In [1]: import numpy as np

In [2]: from numpy import linalg as LA

In [3]: np.set_printoptions(precision=2, suppress=True, linewidth=160)

In [4]: data = np.loadtxt("case17.csv", delimiter=",")

In [5]: print(data)
[[-0.1   0.4  -2.2  -0.38 -0.4  -1.7 ]
 [ 0.5  -0.2   1.2   0.2  -0.6  -0.9 ]
 [ 0.8   0.8   0.4  -0.82 -0.4   1.6 ]
 [-1.7  -0.4  -0.1   0.39 -0.6   0.6 ]
 [-0.2  -0.3  -1.6   0.3   1.1   0.6 ]
 [-0.9  -0.7  -0.8   0.74  0.9   1.1 ]
 [-0.6  -0.7  -1.    0.66 -0.3  -0.6 ]
 [-0.2  -0.2   2.7   0.15  2.6   0.5 ]
 [-0.9  -0.1   1.8   0.08  0.2  -0.4 ]
 [ 0.3  -1.4   1.1   1.4  -1.7   0.3 ]
 [-0.3  -0.4   0.6   0.41 -0.3   1.1 ]
 [ 0.7   0.8  -0.3  -0.79 -0.5   0.2 ]
 [ 1.3  -0.2   0.1   0.18  0.9   0.3 ]
 [ 0.2  -0.9   0.2   0.89  0.5   0.4 ]
 [-0.3  -1.2  -1.3   1.21 -0.5   1.  ]
 [-0.1  -2.2   0.2   2.23 -0.3   0.2 ]
 [ 0.1  -0.6   0.1   0.63  0.8  -0.5 ]
 [-0.8   2.2  -1.7  -2.17 -1.2   1.1 ]
 [ 1.4   1.1  -0.8  -1.08 -0.1   0.8 ]
 [-0.8  -1.9  -0.5   1.88 -0.5  -0.6 ]
 [-1.5   0.7   1.3  -0.72 -1.8  -1.1 ]
 [ 0.   -0.5  -0.4   0.49 -2.7  -0.5 ]
 [ 0.5   0.5  -1.2  -0.49 -0.8  -0.8 ]
 [-0.8   1.1   1.   -1.1   0.8  -0.6 ]
 [ 0.    0.1  -1.   -0.06  1.7  -1.6 ]
 [-0.9   2.2  -0.4  -2.21 -0.2  -0.4 ]
 [-0.7  -0.1   0.9   0.13 -0.5   2.5 ]
 [ 0.5  -0.2   0.2   0.24 -0.4  -1.3 ]
 [-0.1  -0.8  -0.5   0.79 -1.   -0.7 ]]

In [6]: C2 = np.cov(data, rowvar=False)

In [7]: print(np.argwhere(np.triu(np.abs(np.corrcoef(data.T)) > 0.8, 1)))
[[1 3]]

In [8]: print(C2.round(2) + 0)
[[ 0.56  0.   -0.07  0.    0.08  0.  ]
 [ 0.    1.05 -0.14 -1.05 -0.01  0.  ]
 [-0.07 -0.14  1.24  0.13  0.18  0.12]
 [ 0.   -1.05  0.13  1.05  0.01  0.  ]
 [ 0.08 -0.01  0.18  0.01  1.15  0.06]
 [ 0.    0.    0.12  0.    0.06  0.99]]

In [9]: print(data.std(axis=0))
[0.73 1.01 1.1  1.01 1.05 0.98]

In [10]: print(np.polyfit(data[:, 5], data[:, 4], 1))
[ 0.06 -0.18]

In [11]: print(C2.shape)
(6, 6)

In [12]: mat = np.load("mat.npy")

In [13]: print(mat)
[[ 1.78  4.22 11.67  4.   -4.44]
 [ 5.67  0.33 -0.02  4.    3.35]
 [ 4.13  1.87  4.61  4.    0.26]
 [ 4.43  1.57  3.7   4.    0.87]
 [ 3.64  2.36  6.09  4.   -0.72]
 [ 4.81  1.19  2.58  4.    1.61]
 [ 4.23  1.77  4.32  4.    0.45]
 [ 5.96  0.04 -0.88  4.    3.92]
 [ 4.6   1.4   3.2   4.    1.2 ]
 [ 4.5   1.5   3.51  4.    0.99]
 [ 5.66  0.34  0.01  4.    3.33]
 [ 3.96  2.04  5.11  4.   -0.07]
 [ 3.67  2.33  5.98  4.   -0.65]
 [ 4.27  1.73  4.19  4.    0.54]
 [ 4.6   1.4   3.19  4.    1.21]
 [ 4.35  1.65  3.95  4.    0.7 ]
 [ 2.78  3.22  8.65  4.   -2.43]]

In [14]: Uu, sigma, Vt = LA.svd(mat)

In [15]: print(np.argmax(sigma[:-1] / (sigma[1:] + 1e-6)) + 1)
2

In [16]: other = Uu[:, :2] @ np.diag(sigma[:2]) @ Vt[:2]

In [17]: print(np.round(LA.norm(mat - other) / LA.norm(mat), 2))
0.0

In [18]: print(round(np.abs(mat - other).max(), 2))
0.0

In [19]: print(LA.matrix_rank(other))
2

In [20]: rng = np.random.default_rng(59)

In [21]: J = np.triu(rng.random((4, 4)) < 0.6, 1).astype(int)

In [22]: J = J + J.T

In [23]: print(J)
[[0 0 1 1]
 [0 0 1 0]
 [1 1 0 0]
 [1 0 0 0]]

In [24]: print(np.trace(J @ J @ J) // 6)
0

In [25]: print(J @ J)
[[2 1 0 0]
 [1 1 0 0]
 [0 0 2 1]
 [0 0 1 1]]

In [26]: Lm = np.diag(J.sum(axis=1)) - J

In [27]: print(Lm @ np.ones(4))
[0. 0. 0. 0.]

In [28]: print(LA.matrix_rank(Lm))
3

In [29]: print(round(LA.det(Lm[1:, 1:])))
1

In [30]: print(Lm)
[[ 2  0 -1 -1]
 [ 0  1 -1  0]
 [-1 -1  2  0]
 [-1  0  0  1]]

In [31]: print(np.round(LA.eigvalsh(Lm), 2) + 0)
[0.   0.59 2.   3.41]

In [32]: labels = rng.permutation(4)

In [33]: print(labels)
[0 1 2 3]

In [34]: other = J[labels][:, labels]

In [35]: print(np.round(LA.det(other), 2), round(LA.det(J[labels]), 2))
1.0 1.0

In [36]: print(other)
[[0 0 1 1]
 [0 0 1 0]
 [1 1 0 0]
 [1 0 0 0]]

In [37]: print(np.allclose(other, J))
True

In [38]: x = np.array([1, 0, 2, 2])

In [39]: rhs = J @ x

In [40]: print(rhs)
[4 2 1 1]

In [41]: LA.solve(J, rhs[:-1])
ValueError: solve1: Input operand 1 has a mismatch in its core dimension 0, with gufunc signature (m,m),(m)->(m) (size 3 is different from 4)


In [42]: print(LA.solve(J, 4 * rhs))
[ 4. -0.  8.  8.]

In [43]: print(LA.solve(J, rhs))
[ 1. -0.  2.  2.]

In [44]: print(round(float(LA.det(2 * J)), 2), round(LA.det(J), 2))
16.0 1.0

In [45]: print(LA.eigvals(J))
[-1.62  1.62 -0.62  0.62]

In [46]: print(np.kron(np.eye(2, dtype=int), J))
[[0 0 1 1 0 0 0 0]
 [0 0 1 0 0 0 0 0]
 [1 1 0 0 0 0 0 0]
 [1 0 0 0 0 0 0 0]
 [0 0 0 0 0 0 1 1]
 [0 0 0 0 0 0 1 0]
 [0 0 0 0 1 1 0 0]
 [0 0 0 0 1 0 0 0]]

In [47]: print(np.einsum("ij,ji->", J, J))
6

In [48]: print(np.einsum("ii->", J))
0

In [49]: K = np.array([[2, 0, 0], [0, 5, 4], [0, 1, 5]])

In [50]: print(K)
[[2 0 0]
 [0 5 4]
 [0 1 5]]

In [51]: q, evecs = LA.qr(K[:, :2])[0], LA.qr(K[:, 2:])[0]

In [52]: sigma = LA.svd(q.T @ evecs, compute_uv=False)

In [53]: print(np.degrees(np.arccos(sigma.clip(0, 1))))
[40.03]

In [54]: print(LA.norm(K, axis=1))
[2.  6.4 5.1]

In [55]: print(np.round(LA.norm(K[2] - K[1]), 2))
4.12

In [56]: labels = rng.permutation(3)

In [57]: print(labels)
[0 1 2]

In [58]: other = K[labels][:, labels]

In [59]: print(np.allclose(other, K))
True

In [60]: print(np.diag(other))
[2 5 5]

In [61]: print(np.sort(np.abs(LA.eigvals(other))))
[2. 3. 7.]

In [62]: E = np.load("m.npy")

In [63]: print(E)
[[ 0.49 -0.35 -0.35]
 [-0.35  0.25  0.25]
 [-0.35  0.25  0.25]]

In [64]: vals, evecs = LA.eig(K)

In [65]: print(np.sort(LA.eigvals(K.T)))
[2. 3. 7.]

In [66]: print(np.sort(LA.eigvals(LA.inv(K))))
[0.14 0.33 0.5 ]

In [67]: print(K @ evecs[:, 0] - vals[0] * evecs[:, 0])
[0. 0. 0.]

In [68]: vals, evecs = LA.eigh(E)

In [69]: x = np.array([2, -1, 1])

In [70]: print(evecs * np.abs(vals) @ evecs.T)
[[ 0.49 -0.35 -0.35]
 [-0.35  0.25  0.25]
 [-0.35  0.25  0.25]]

In [71]: print(LA.eigvalsh(E[1:, 1:]))
[0.   0.51]

In [72]: x = np.array([0, -4, -1, 4, 3, 0])

In [73]: rhs = data @ x

In [74]: b, lr = np.zeros(6), 1 / LA.norm(data, 2) ** 2

In [75]: for i in range(10):
    ...:     b -= lr * data.T @ (data @ b - rhs)
    ...:     if i % 2 == 0: print(i, round(LA.norm(data @ b - rhs), 2))
    ...: 
0 10.0
2 2.93
4 1.01
6 0.43
8 0.22

In [76]: print(np.round(LA.cond(data), 2))
95.47

In [77]: print(b.round(2) + 0)
[ 0.04 -3.99 -0.99  4.01  2.99  0.  ]

In [78]: m1 = np.load("a.npy")

In [79]: print(m1)
[[ 1. -2.  0.  0.  0.  0.  0.]
 [-2.  4. -2.  0.  0.  0.  0.]
 [ 0. -2.  3. -2.  0.  0.  0.]
 [ 0.  0. -2.  1. -2.  0.  0.]
 [ 0.  0.  0. -2.  4. -2.  0.]
 [ 0.  0.  0.  0. -2.  1. -2.]
 [ 0.  0.  0.  0.  0. -2.  0.]]

In [80]: Uu, sigma, Vt = LA.svd(m1)

In [81]: print(sigma.round(2) + 0)
[6.51 5.65 3.07 2.   1.79 1.03 0.  ]

In [82]: other = Uu[:, :6] @ np.diag(sigma[:6]) @ Vt[:6]

In [83]: print(round(LA.norm(m1 - other) / LA.norm(m1), 2))
0.0

In [84]: print(LA.matrix_rank(other))
6

In [85]: labels = rng.permutation(7)

In [86]: print(labels)
[2 0 3 1 6 4 5]

In [87]: other = m1[labels][:, labels]

In [88]: print(np.round(np.sort(np.abs(LA.eigvals(other))), 2) + 0)
[0.   1.03 1.79 2.   3.07 5.65 6.51]

In [89]: print(np.diag(other))
[3. 1. 1. 4. 0. 4. 1.]

In [90]: print(other)
[[ 3.  0. -2. -2.  0.  0.  0.]
 [ 0.  1.  0. -2.  0.  0.  0.]
 [-2.  0.  1.  0.  0. -2.  0.]
 [-2. -2.  0.  4.  0.  0.  0.]
 [ 0.  0.  0.  0.  0.  0. -2.]
 [ 0.  0. -2.  0.  0.  4. -2.]
 [ 0.  0.  0.  0. -2. -2.  1.]]

In [91]: other = np.inv(J)
AttributeError: module 'numpy' has no attribute 'inv'


In [92]: other = J ** -1
ValueError: Integers to negative integer powers are not allowed.


In [93]: other = LA.inv(J)

In [94]: print((np.abs(other) > 1e-9).astype(int))
[[0 0 0 1]
 [0 0 1 1]
 [0 1 0 0]
 [1 1 0 0]]

In [95]: print(round(LA.slogdet(J)[0], 2))
1.0

In [96]: rank = LA.matrix_rank(m1)

In [97]: print(rank)
6

In [98]: null = LA.svd(m1)[2][rank:].T

In [99]: print(np.round(null @ null.T, 2) + 0)
[[ 0.62  0.31  0.   -0.31 -0.15  0.    0.15]
 [ 0.31  0.15  0.   -0.15 -0.08  0.    0.08]
 [ 0.    0.    0.    0.    0.    0.    0.  ]
 [-0.31 -0.15  0.    0.15  0.08  0.   -0.08]
 [-0.15 -0.08  0.    0.08  0.04  0.   -0.04]
 [ 0.    0.    0.    0.    0.    0.    0.  ]
 [ 0.15  0.08  0.   -0.08 -0.04  0.    0.04]]

In [100]: print(np.round(m1 @ null, 2) + 0)
[[0.]
 [0.]
 [0.]
 [0.]
 [0.]
 [0.]
 [0.]]

In [101]: print([int(LA.matrix_rank(m1[:i])) for i in range(1, len(m1) + 1)])
[1, 2, 3, 4, 5, 6, 6]

In [102]: blk = np.stack([m1, -2 * m1, m1[::-1]])

In [103]: print(blk.sum(axis=0))
[[-1.  2.  0.  0.  0. -2.  0.]
 [ 2. -4.  2.  0. -2.  1. -2.]
 [ 0.  2. -3.  0.  4. -2.  0.]
 [ 0.  0.  0.  0.  0.  0.  0.]
 [ 0. -2.  3.  0. -4.  2.  0.]
 [-2.  4. -2.  0.  2. -1.  2.]
 [ 1. -2.  0.  0.  0.  2.  0.]]

In [104]: print(LA.det(blk))
[0. 0. 0.]

In [105]: print(np.einsum("bij,cij->bc", blk, blk))
[[  92. -184.   17.]
 [-184.  368.  -34.]
 [  17.  -34.   92.]]

In [106]: print((blk @ m1.T).shape)
(3, 7, 7)

In [107]: feats = np.load("arr.npy")

In [108]: print(feats)
[[-3.  0.  0.  0.  0.]
 [-1.  0.  0.  0.  0.]
 [ 0.  0.  2.  0.  3.]
 [ 0.  0.  3.  3.  1.]
 [ 0.  0.  2.  3.  0.]]

In [109]: vals, evecs = LA.eigvalsh(J)
ValueError: too many values to unpack (expected 2)


In [110]: vals, evecs = LA.eigh(J)

In [111]: print(np.round(evecs @ np.diag(vals) @ evecs.T, 2) + 0)
[[0. 0. 1. 1.]
 [0. 0. 1. 0.]
 [1. 1. 0. 0.]
 [1. 0. 0. 0.]]

In [112]: print((vals > 1e-8).sum(), (vals < -1e-8).sum())
2 2

In [113]: print(vals)
[-1.62 -0.62  0.62  1.62]

In [114]: print(round(vals.sum(), 2), np.trace(J))
-0.0 0

In [115]: print(np.round(evecs.T @ evecs, 2) + 0)
[[1. 0. 0. 0.]
 [0. 1. 0. 0.]
 [0. 0. 1. 0.]
 [0. 0. 0. 1.]]

In [116]: C2 = feats.T @ feats

In [117]: print(C2)
[[10.  0.  0.  0.  0.]
 [ 0.  0.  0.  0.  0.]
 [ 0.  0. 17. 15.  9.]
 [ 0.  0. 15. 18.  3.]
 [ 0.  0.  9.  3. 10.]]

In [118]: print(LA.matrix_rank(C2))
4

In [119]: print(np.trace(C2), (feats ** 2).sum())
55.0 55.0

In [120]: print(np.allclose(C2, C2.T))
True

In [121]: print((feats @ feats.T).shape)
(5, 5)

In [122]: other = feats + rng.integers(-2, 3, (5, 4)) @ rng.integers(-2, 3, (4, 5))

In [123]: print(other)
[[-5. -4.  1.  3.  7.]
 [-9. -3.  0.  1.  3.]
 [ 4. 10.  3. -3. -5.]
 [ 4. -2.  3.  7.  7.]
 [-4.  1.  7.  3.  5.]]

In [124]: print(other - feats)
[[-2. -4.  1.  3.  7.]
 [-8. -3.  0.  1.  3.]
 [ 4. 10.  1. -3. -8.]
 [ 4. -2.  0.  4.  6.]
 [-4.  1.  5.  0.  5.]]

In [125]: arr = np.load("data.npy")

In [126]: print(arr)
[[ 2  0  0  0  0  0]
 [ 0  0  0  0 -6  0]
 [ 0 -3  0  0  0  0]
 [ 0  0  0 -3  0  0]
 [ 0  0  0  0  0  2]
 [ 0  0  3  0  0  0]]

In [127]: labels = rng.permutation(6)

In [128]: print(labels)
[5 1 4 0 2 3]

In [129]: other = arr[labels][:, labels]

In [130]: print(np.allclose(other, arr))
False

In [131]: print(np.diag(other))
[ 0  0  0  2  0 -3]

In [132]: print(np.trace(other))
-1
